>>> import numpy as np
>>> np.set_printoptions(precision=2, suppress=True, linewidth=140)
>>> J = np.array([[2.0, 0.0, 0.0], [-6.0, -4.0, 4.0], [0.0, 0.0, -1.0]])
>>> rng = np.random.default_rng(5707)
>>> labels = rng.permutation(3)
>>> Y = J[:, labels] * rng.choice([-1, 1], 3)
>>> print(Y)
[[ 2.  0. -0.]
 [-6.  4.  4.]
 [ 0. -1. -0.]]
>>> left, _, VT = np.linalg.svd(J.T @ Y)
>>> np.round(np.linalg.lstsq(J, Y)[0], 2) + 0
array([[ 1.,  0.,  0.],
       [ 0.,  0., -1.],
       [ 0.,  1.,  0.]])
>>> print(labels)
[0 2 1]
>>> W0 = np.diag(np.array([-3, 1, -3])) + 2 * np.eye(3, k=1) + 2 * np.eye(3, k=-1)
>>> W0
array([[-3.,  2.,  0.],
       [ 2.,  1.,  2.],
       [ 0.,  2., -3.]])
>>> # symmetric, so the eigenvalues are real
>>> print(np.all(np.linalg.eigvalsh(W0) > 0))
False
>>> print(np.round(np.linalg.eigvalsh(W0).min(), 2))
-4.46
>>> w, evecs = np.linalg.eigh(W0)
>>> vec = np.array([1, 2, 1])
>>> evecs * np.abs(w) @ evecs.T
array([[ 3.52, -0.58,  0.52],
       [-0.58,  2.89, -0.58],
       [ 0.52, -0.58,  3.52]])
>>> (np.sign(evecs[:, -1].round(6)) == np.sign(evecs[0, -1].round(6))).astype(int)
array([1, 1, 1])
>>> print(np.linalg.eigvalsh(W0[1:, 1:]))
[-3.83  1.83]
>>> O, evecs = np.linalg.qr(W0[:, :1])[0], np.linalg.qr(W0[:, 1:])[0]
>>> sig = np.linalg.svd(O.T @ evecs, compute_uv=False)
>>> sig
array([0.41])
>>> left, sig, VT = np.linalg.svd(W0, full_matrices=False)
>>> sig / sig[0]
array([1.  , 0.67, 0.55])
>>> np.allclose(left * sig @ VT, W0)
True
>>> np.abs(VT[0])
array([0.63, 0.46, 0.63])
>>> np.round(VT @ VT.T, 2) + 0
array([[1., 0., 0.],
       [0., 1., 0.],
       [0., 0., 1.]])
>>> np.cumsum(sig ** 2) / np.sum(sig ** 2)
array([0.57, 0.83, 1.  ])
>>> np.abs(left[:, 0]).round(6).argmax()
np.int64(0)
>>> vec = np.array([2, 0, 1])
>>> h1 = np.maximum(W0 @ vec, 0)
>>> h1
array([0., 6., 0.])
>>> np.maximum(W0 @ (3 * vec), 0)
array([ 0., 18.,  0.])
>>> F = np.array([[8, 1, 5, -9], [-4, -7, 7, -3], [-8, -3, -2, 6], [-8, -4, -5, 6]])
>>> F
array([[ 8,  1,  5, -9],
       [-4, -7,  7, -3],
       [-8, -3, -2,  6],
       [-8, -4, -5,  6]])
>>> O, Rm = np.linalg.qr(F)
>>> O
array([[-0.55, -0.43,  0.32,  0.63],
       [ 0.28, -0.89, -0.27, -0.23],
       [ 0.55,  0.09, -0.37,  0.74],
       [ 0.55, -0.08,  0.83,  0.01]])
>>> np.round(O.T @ O, 2) + 0
array([[1., 0., 0., 0.],
       [0., 1., 0., 0.],
       [0., 0., 1., 0.],
       [0., 0., 0., 1.]])
>>> print(O.shape, Rm.shape)
(4, 4) (4, 4)
>>> Rm
array([[-14.42,  -6.38,  -4.71,  10.82],
       [  0.  ,   5.86,  -8.21,   6.66],
       [  0.  ,   0.  ,  -3.66,   0.64],
       [  0.  ,   0.  ,   0.  ,  -0.5 ]])
>>> round(float(abs(Rm[0, 0])), 2), np.round(np.linalg.norm(F[:, 0]), 2)
(14.42, np.float64(14.42))
>>> np.abs(np.diag(Rm))
array([14.42,  5.86,  3.66,  0.5 ])
